% ipython --no-banner

In [1]: import numpy as np

In [2]: np.set_printoptions(suppress=True, linewidth=100)

In [3]: def tidy(a):
   ...:     return np.round(a, 2) + 0
   ...: 

In [4]: mat = np.array([[-2, 0, 0], [0, 2, 0], [0, 0, 1]])

In [5]: mat
Out[5]: 
array([[-2,  0,  0],
       [ 0,  2,  0],
       [ 0,  0,  1]])

In [6]: x = np.array([1, 3, 3])

In [7]: h = np.maximum(mat @ x, 0)

In [8]: tidy(np.tanh(mat @ x))
Out[8]: array([-0.96,  1.  ,  1.  ])

In [9]: np.maximum(mat @ x, 0) - np.maximum(-mat @ x, 0)
Out[9]: array([-2,  6,  3])

In [10]: mat * (h > 1e-9)[:, None]
Out[10]: 
array([[0, 0, 0],
       [0, 2, 0],
       [0, 0, 1]])

In [11]: print(np.maximum(mat @ (3 * x), 0))
[ 0 18  9]

In [12]: mat.T @ h
Out[12]: array([ 0, 12,  3])

In [13]: ev, V = np.linalg.eigh(mat)

In [14]: x = np.array([0, 1, 1])

In [15]: V * np.maximum(ev, 0) @ V.T
Out[15]: 
array([[0., 0., 0.],
       [0., 2., 0.],
       [0., 0., 1.]])

In [16]: np.abs(mat).sum(axis=1).max(), np.abs(ev).max()
Out[16]: (np.int64(2), np.float64(2.0))

In [17]: x @ mat @ x / (x @ x), ev[0], ev[-1]
Out[17]: (np.float64(1.5), np.float64(-2.0), np.float64(2.0))

In [18]: Y = np.array([[3, 3], [2, 4]])

In [19]: W2 = np.kron(Y, mat)

In [20]: np.linalg.matrix_rank(W2)
Out[20]: np.int64(6)

In [21]: W2.shape
Out[21]: (6, 6)

In [22]: np.poly(mat)
Out[22]: array([ 1., -1., -4.,  4.])

In [23]: tidy(np.linalg.eigvals(mat))
Out[23]: array([-2.,  2.,  1.])

In [24]: np.einsum("ii->", mat)
Out[24]: np.int64(1)

In [25]: print(tidy(np.linalg.det(mat.T)))
-4.0

In [26]: t = np.radians(120)

In [27]: R = np.eye(3)

In [28]: R[2, 2] = R[0, 0] = np.cos(t)

In [29]: R[2, 0], R[0, 2] = -np.sin(t), np.sin(t)

In [30]: tidy(R)
Out[30]: 
array([[-0.5 ,  0.  ,  0.87],
       [ 0.  ,  1.  ,  0.  ],
       [-0.87,  0.  , -0.5 ]])

In [31]: Y = mat @ R.T

In [32]: np.allclose(mat @ mat.T, Y @ Y.T)
Out[32]: True

In [33]: print(tidy(np.abs(Y - mat).max(axis=0)))
[3.   0.   1.73]

In [34]: tidy(np.linalg.det(R)), tidy(np.trace(R))
Out[34]: (np.float64(1.0), np.float64(0.0))

In [35]: tidy(np.linalg.svd(mat, compute_uv=False)), tidy(np.linalg.svd(Y, compute_uv=False))
Out[35]: (array([2., 2., 1.]), array([2., 2., 1.]))

In [36]: np.allclose(np.linalg.norm(mat, axis=1), np.linalg.norm(Y, axis=1))
Out[36]: True

In [37]: data = np.load("layer5.npy")

In [38]: print(data)
[[ 1.  0.  0.  0.  0.  0.  0.  0.  0.  0.]
 [ 0.  1.  0.  0.  0.  0.  0.  0.  0.  0.]
 [ 0.  0.  1.  0.  0.  0.  0.  0.  0.  0.]
 [ 0.  0.  0.  1.  0.  0.  0.  0.  0.  0.]
 [ 0.  0.  0.  0.  0. -1.  0.  0.  0.  0.]
 [ 0.  0.  0.  0.  1.  0.  0.  0.  0.  0.]
 [ 0.  0.  0.  0.  0.  0.  1.  0.  0.  0.]
 [ 0.  0.  0.  0.  0.  0.  0.  1.  0.  0.]
 [ 0.  0.  0.  0.  0.  0.  0.  0.  1.  0.]
 [ 0.  0.  0.  0.  0.  0.  0.  0.  0.  1.]]

In [39]: # orthonormal columns

In [40]: Y = np.array([[-2, -2, -1],
    ...:     [1, -3, -1],
    ...:     [-2, 2, 0],
    ...:     [0, 3, 3],
    ...:     [1, -1, 0],
    ...:     [-1, -2, -1],
    ...:     [0, -1, 2],
    ...:     [3, 2, 2],
    ...:     [-1, 0, -2],
    ...:     [-1, 3, 2]])

In [41]: data @ Y
Out[41]: 
array([[-2., -2., -1.],
       [ 1., -3., -1.],
       [-2.,  2.,  0.],
       [ 0.,  3.,  3.],
       [ 1.,  2.,  1.],
       [ 1., -1.,  0.],
       [ 0., -1.,  2.],
       [ 3.,  2.,  2.],
       [-1.,  0., -2.],
       [-1.,  3.,  2.]])

In [42]: np.einsum("ij->j", data)
Out[42]: array([ 1.,  1.,  1.,  1.,  1., -1.,  1.,  1.,  1.,  1.])

In [43]: np.linalg.matrix_rank(np.vstack([data, Y.T]))
Out[43]: np.int64(10)

In [44]: np.linalg.matrix_rank(data @ Y)
Out[44]: np.int64(3)

In [45]: np.vstack([data, Y.T]).shape
Out[45]: (13, 10)

In [46]: cov = data.T @ data

In [47]: print(tidy(np.linalg.eigvalsh(cov)[::-1]))
[1. 1. 1. 1. 1. 1. 1. 1. 1. 1.]

In [48]: print((data @ data.T).shape)
(10, 10)

In [49]: np.allclose(cov, cov.T)
Out[49]: True

In [50]: np.diag(cov)
Out[50]: array([1., 1., 1., 1., 1., 1., 1., 1., 1., 1.])

In [51]: print(tidy(np.linalg.svd(data, compute_uv=False) ** 2))
[1. 1. 1. 1. 1. 1. 1. 1. 1. 1.]

In [52]: np.trace(cov), (data ** 2).sum()
Out[52]: (np.float64(10.0), np.float64(10.0))

In [53]: x = np.array([3, 5, -8, 5, -3, 9, 4, 9, 5, -5])

In [54]: tidy(np.abs(np.linalg.eigvals(data)))
Out[54]: array([1., 1., 1., 1., 1., 1., 1., 1., 1., 1.])

In [55]: tidy(np.linalg.inv(data))
Out[55]: 
array([[ 1.,  0.,  0.,  0.,  0.,  0.,  0.,  0.,  0.,  0.],
       [ 0.,  1.,  0.,  0.,  0.,  0.,  0.,  0.,  0.,  0.],
       [ 0.,  0.,  1.,  0.,  0.,  0.,  0.,  0.,  0.,  0.],
       [ 0.,  0.,  0.,  1.,  0.,  0.,  0.,  0.,  0.,  0.],
       [ 0.,  0.,  0.,  0.,  0.,  1.,  0.,  0.,  0.,  0.],
       [ 0.,  0.,  0.,  0., -1.,  0.,  0.,  0.,  0.,  0.],
       [ 0.,  0.,  0.,  0.,  0.,  0.,  1.,  0.,  0.,  0.],
       [ 0.,  0.,  0.,  0.,  0.,  0.,  0.,  1.,  0.,  0.],
       [ 0.,  0.,  0.,  0.,  0.,  0.,  0.,  0.,  1.,  0.],
       [ 0.,  0.,  0.,  0.,  0.,  0.,  0.,  0.,  0.,  1.]])

In [56]: tidy(np.sort(np.abs(np.degrees(np.angle(np.linalg.eigvals(data))))))
Out[56]: array([ 0.,  0.,  0.,  0.,  0.,  0.,  0.,  0., 90., 90.])

In [57]: 10 - np.linalg.matrix_rank(data - np.eye(10), tol=1e-8)
Out[57]: np.int64(8)

In [58]: tidy(np.linalg.norm(x)), tidy(np.linalg.norm(data @ x))
Out[58]: (np.float64(18.97), np.float64(18.97))

In [59]: data.T @ (data @ x)
Out[59]: array([ 3.,  5., -8.,  5., -3.,  9.,  4.,  9.,  5., -5.])

In [60]: W0 = np.loadtxt("data.csv", delimiter=",")

In [61]: W0
Out[61]: 
array([[2., 5., 0., 0., 0., 0.],
       [5., 1., 5., 0., 0., 0.],
       [0., 5., 2., 5., 0., 0.],
       [0., 0., 5., 3., 5., 0.],
       [0., 0., 0., 5., 3., 5.],
       [0., 0., 0., 0., 5., 1.]])

In [62]: # symmetric

In [63]: x = np.array([3, 3, 0, 2, 0, 1])

In [64]: y = W0 @ x

In [65]: y
Out[65]: array([21., 18., 25.,  6., 15.,  1.])

In [66]: tidy(np.linalg.solve(W0, y + W0[:, 3]))
Out[66]: array([3., 3., 0., 3., 0., 1.])
